% ipython --no-banner

In [1]: import numpy as np

In [2]: from numpy import linalg as LA

In [3]: np.set_printoptions(suppress=True, linewidth=140)

In [4]: rd = lambda a: np.round(a, 3) + 0

In [5]: rng = np.random.default_rng(264)

In [6]: feats = rng.normal(size=(12, 3))

In [7]: feats = 5 * feats / LA.norm(feats, axis=1, keepdims=True)

In [8]: print(rd(feats))
[[ 0.167  2.983  4.009]
 [-2.283  4.183  1.514]
 [-4.774 -1.227 -0.84 ]
 [ 2.949  1.808 -3.61 ]
 [-1.588 -3.316  3.388]
 [-4.255 -2.154  1.503]
 [ 3.161  3.604 -1.421]
 [ 1.016  0.211  4.891]
 [-0.266  2.583  4.273]
 [ 0.174  4.363  2.436]
 [-3.172  3.616 -1.364]
 [-1.85  -2.822 -3.689]]

In [9]: B = np.array([[5, -4, -5], [3, 3, -3], [-4, -5, 1]])

In [10]: print(np.vstack([feats, B.T]).shape)
(15, 3)

In [11]: rd(np.einsum("ij->j", feats))
Out[11]: array([-10.721,  13.833,  11.091])

In [12]: LA.matrix_rank(np.vstack([feats, B.T]))
Out[12]: np.int64(3)

In [13]: hat = feats @ LA.solve(feats.T @ feats, feats.T)

In [14]: rd(LA.eigvalsh(hat))
Out[14]: array([0., 0., 0., 0., 0., 0., 0., 0., 0., 1., 1., 1.])

In [15]: np.allclose(hat @ hat, hat)
Out[15]: True

In [16]: rd(np.diag(hat))
Out[16]: array([0.192, 0.292, 0.298, 0.233, 0.258, 0.245, 0.225, 0.255, 0.195, 0.205, 0.398, 0.204])

In [17]: rd(hat @ feats[:, 1])
Out[17]: array([ 2.983,  4.183, -1.227,  1.808, -3.316, -2.154,  3.604,  0.211,  2.583,  4.363,  3.616, -2.822])

In [18]: gram = feats.T @ feats

In [19]: rd(gram)
Out[19]: 
array([[ 81.959,  21.999, -10.283],
       [ 21.999, 106.585,  21.376],
       [-10.283,  21.376, 111.456]])

In [20]: print(np.allclose(gram, gram.T))
True

In [21]: print(rd(LA.svd(feats, compute_uv=False) ** 2))
[131.827 107.258  60.915]

In [22]: B = np.array([[-2, -2, 0, -1], [-1, -2, 1, 2], [-2, 0, -2, 1], [1, 1, -2, 1]])

In [23]: K = B - B.T

In [24]: K
Out[24]: 
array([[ 0, -1,  2, -2],
       [ 1,  0,  1,  1],
       [-2, -1,  0,  3],
       [ 2, -1, -3,  0]])

In [25]: x = np.array([-2, -1, 0, 1])

In [26]: y = K @ x

In [27]: y
Out[27]: array([-1, -1,  8, -3])

In [28]: rd(LA.solve(K, y))
Out[28]: array([-2., -1.,  0.,  1.])

In [29]: rd(LA.solve(K, y + K[:, 1]))
Out[29]: array([-2.,  0.,  0.,  1.])

In [30]: z = rng.integers(0, 2, 4)

In [31]: F = np.triu((z[:, None] == z) & (rng.random((4, 4)) < 0.8), 1).astype(int)

In [32]: F += F.T

In [33]: print(F)
[[0 0 0 1]
 [0 0 0 0]
 [0 0 0 0]
 [1 0 0 0]]

In [34]: ev, evecs = LA.eigh(F)

In [35]: x = np.array([0, 9, 7, -1])

In [36]: print(np.abs(F).sum(axis=1).max(), np.abs(ev).max())
1 1.0

In [37]: print([round(float(LA.det(F[:i, :i])), 2) + 0 for i in range(1, 5)])
[0.0, 0.0, 0.0, 0.0]

In [38]: try:
    ...:     LA.cholesky(F)
    ...: except LA.LinAlgError as e:
    ...:     print(e)
    ...: 
Matrix is not positive definite

In [39]: print(rd(LA.eigvalsh(F).min()))
-1.0

In [40]: mat = np.load("layer19.npy")

In [41]: mat
Out[41]: 
array([[ 0,  1,  0,  0],
       [ 1, -3,  0,  0],
       [ 0,  0,  2, -2],
       [ 0,  0,  1,  0]])

In [42]: t = np.radians(60)

In [43]: Rm = np.eye(4)

In [44]: Rm[0, 0] = Rm[3, 3] = np.cos(t)

In [45]: Rm[0, 3], Rm[3, 0] = -np.sin(t), np.sin(t)

In [46]: rd(Rm)
Out[46]: 
array([[ 0.5  ,  0.   ,  0.   , -0.866],
       [ 0.   ,  1.   ,  0.   ,  0.   ],
       [ 0.   ,  0.   ,  1.   ,  0.   ],
       [ 0.866,  0.   ,  0.   ,  0.5  ]])

In [47]: B = mat @ Rm.T

In [48]: print(rd(LA.det(Rm)), np.trace(Rm))
1.0 3.0

In [49]: rd(B)
Out[49]: 
array([[ 0.   ,  1.   ,  0.   ,  0.   ],
       [ 0.5  , -3.   ,  0.   ,  0.866],
       [ 1.732,  0.   ,  2.   , -1.   ],
       [ 0.   ,  0.   ,  1.   ,  0.   ]])

In [50]: J = np.loadtxt("data.csv", delimiter=",")

In [51]: print(J)
[[ 0. 22.  5.]
 [ 0. 22.  5.]
 [ 1.  6.  1.]
 [ 0. 14.  3.]
 [ 0. 14.  3.]
 [ 7.  0.  0.]
 [ 0. 22.  5.]
 [ 0. 14.  3.]
 [ 3.  0.  0.]
 [ 0. 14.  3.]
 [ 5.  0.  0.]
 [ 0. 22.  5.]
 [ 0. 22.  5.]
 [ 3.  0.  0.]
 [ 3.  0.  0.]
 [ 7.  0.  0.]
 [ 3.  0.  0.]
 [ 0. 22.  5.]
 [ 9.  0.  0.]
 [ 3.  0.  0.]
 [ 0. 14.  3.]
 [ 3.  0.  0.]]

In [52]: # rows 0 and 1 are equal

In [53]: D = LA.norm(J[:, None] - J[None], axis=-1)

In [54]: rd(LA.norm(J - J.mean(axis=0), axis=1))
Out[54]: 
array([13.054, 13.054,  3.797,  5.104,  5.104, 10.836, 13.054,  5.104,  9.721,  5.104, 10.098, 13.054, 13.054,  9.721,  9.721, 10.836,
        9.721, 13.054, 11.869,  9.721,  5.104,  9.721])

In [55]: np.flatnonzero(D[2] < D.mean() / 2)
Out[55]: array([2])

In [56]: rd(D[2])
Out[56]: 
array([16.523, 16.523,  0.   ,  8.307,  8.307,  8.544, 16.523,  8.307,  6.403,  8.307,  7.28 , 16.523, 16.523,  6.403,  6.403,  8.544,
        6.403, 16.523, 10.05 ,  6.403,  8.307,  6.403])

In [57]: print(D.shape)
(22, 22)

In [58]: (D + 1e9 * np.eye(22)).round(6).argmin(axis=1)
Out[58]: array([ 1,  0,  8,  4,  3, 15,  0,  3, 13,  3,  5,  0,  0,  8,  8,  5,  8,  0,  5,  8,  3,  8])

In [59]: LA.matrix_rank(D ** 2)
Out[59]: np.int64(5)

In [60]: rd(D[:5, :5])
Out[60]: 
array([[ 0.   ,  0.   , 16.523,  8.246,  8.246],
       [ 0.   ,  0.   , 16.523,  8.246,  8.246],
       [16.523, 16.523,  0.   ,  8.307,  8.307],
       [ 8.246,  8.246,  8.307,  0.   ,  0.   ],
       [ 8.246,  8.246,  8.307,  0.   ,  0.   ]])

In [61]: gram = J.T @ J

In [62]: gram
Out[62]: 
array([[ 259.,    6.,    1.],
       [   6., 3920.,  876.],
       [   1.,  876.,  196.]])

In [63]: cen = J - J.mean(axis=0)

In [64]: U, s, vt = LA.svd(cen, full_matrices=False)

In [65]: rd(cen.mean(axis=0))
Out[65]: array([0., 0., 0.])

In [66]: print(np.abs(U[:, 0]).argmax())
6

In [67]: print(rd(s ** 2 / (s ** 2).sum()))
[0.974 0.026 0.   ]

In [68]: data = np.load("test19.npy")

In [69]: data
Out[69]: 
array([[ 0. ,  0.5, -0.1],
       [ 1. ,  0.7, -0.9],
       [ 0.1, -1.6, -1.8],
       [-0.8,  0.3,  1. ]])

In [70]: hat = data @ LA.solve(data.T @ data, data.T)

In [71]: print(rd(np.trace(hat)))
3.0

In [72]: rd(hat @ data[:, 1])
Out[72]: array([ 0.5,  0.7, -1.6,  0.3])

In [73]: print(rd((np.eye(4) - hat) @ data))
[[0. 0. 0.]
 [0. 0. 0.]
 [0. 0. 0.]
 [0. 0. 0.]]

In [74]: rd(LA.eigvalsh(hat))
Out[74]: array([0., 1., 1., 1.])

In [75]: rd(np.diag(hat))
Out[75]: array([0.632, 0.769, 0.981, 0.618])

In [76]: B = np.array([[-1, 0], [1, 2], [2, 1]])

In [77]: rd(B.T @ data.T)
Out[77]: 
array([[ 0.3, -2.1, -5.3,  3.1],
       [ 0.9,  0.5, -5. ,  1.6]])

In [78]: rd(np.einsum("ik,kj->ij", data, B))
Out[78]: 
array([[ 0.3,  0.9],
       [-2.1,  0.5],
       [-5.3, -5. ],
       [ 3.1,  1.6]])

In [79]: B = data / np.sqrt((data ** 2).mean(axis=1, keepdims=True))

In [80]: rd(LA.norm(B, axis=1))
Out[80]: array([1.732, 1.732, 1.732, 1.732])

In [81]: rd(B[1])
Out[81]: array([ 1.142,  0.799, -1.028])

In [82]: rd(data - data.mean(axis=1, keepdims=True))
Out[82]: 
array([[-0.133,  0.367, -0.233],
       [ 0.733,  0.433, -1.167],
       [ 1.2  , -0.5  , -0.7  ],
       [-0.967,  0.133,  0.833]])

In [83]: LA.matrix_rank(B) == LA.matrix_rank(data)
Out[83]: np.True_

In [84]: z = rng.permutation(3)

In [85]: B = data[:, z] * rng.choice([-1, 1], 3)

In [86]: B
Out[86]: 
array([[-0.1, -0. , -0.5],
       [-0.9, -1. , -0.7],
       [-1.8, -0.1,  1.6],
       [ 1. ,  0.8, -0.3]])

In [87]: U, _, vt = LA.svd(data.T @ B)

In [88]: z
Out[88]: array([2, 0, 1])

In [89]: rd(U @ vt)
Out[89]: 
array([[ 0., -1.,  0.],
       [ 0.,  0., -1.],
       [ 1.,  0.,  0.]])

In [90]: Q = B.astype(float).copy()

In [91]: for j in range(3):
    ...:     Q[:, j] -= Q[:, :j] @ (Q[:, :j].T @ Q[:, j])
    ...:     Q[:, j] /= LA.norm(Q[:, j])
    ...: 

In [92]: print(rd(Q))
[[-0.044  0.038 -0.793]
 [-0.4   -0.682 -0.378]
 [-0.8    0.583 -0.032]
 [ 0.445  0.439 -0.477]]

In [93]: print(rd(Q.T @ Q))
[[1. 0. 0.]
 [0. 1. 0.]
 [0. 0. 1.]]

In [94]: A = np.loadtxt("run14.csv", delimiter=",")

In [95]: A
Out[95]: 
array([[5., 0., 5., 0., 5., 0.],
       [4., 2., 4., 2., 4., 2.],
       [3., 4., 3., 4., 3., 4.],
       [5., 0., 5., 0., 5., 0.],
       [4., 2., 4., 2., 4., 2.],
       [3., 4., 3., 4., 3., 4.]])

In [96]: # columns 0 and 2 are equal

In [97]: U, s, vt = LA.svd(A)

In [98]: evecs = vt[:(s > 1e-8).sum()]

In [99]: x = A[1] + -3 * A[4] + rng.integers(2) * np.eye(6)[0]

In [100]: x
Out[100]: array([-7., -4., -8., -4., -8., -4.])

In [101]: rd(evecs.T @ evecs)
Out[101]: 
array([[0.333, 0.   , 0.333, 0.   , 0.333, 0.   ],
       [0.   , 0.333, 0.   , 0.333, 0.   , 0.333],
       [0.333, 0.   , 0.333, 0.   , 0.333, 0.   ],
       [0.   , 0.333, 0.   , 0.333, 0.   , 0.333],
       [0.333, 0.   , 0.333, 0.   , 0.333, 0.   ],
       [0.   , 0.333, 0.   , 0.333, 0.   , 0.333]])

In [102]: m1 = np.load("out7.npy")

In [103]: m1
Out[103]: 
array([[-1.5,  0.4, -1.2,  3.3],
       [ 0.3, -0.4, -2.4,  0.2],
       [ 2.8,  0.6,  1.3,  1.8],
       [ 1.2,  1.9,  0.7, -1.4]])

In [104]: x = np.array([0, 6, -9, -8])

In [105]: y = m1 @ x

In [106]: rd(y)
Out[106]: array([-13.2,  17.6, -22.5,  16.3])

In [107]: print(rd(LA.solve(m1, y)))
[ 0.  6. -9. -8.]

In [108]: rd(LA.solve(m1, y + m1[:, 0]))
Out[108]: array([ 1.,  6., -9., -8.])

In [109]: print(rd(LA.solve(m1, -2 * y)))
[  0. -12.  18.  16.]

In [110]: rd(LA.solve(m1, m1[:, 3]))
Out[110]: array([0., 0., 0., 1.])
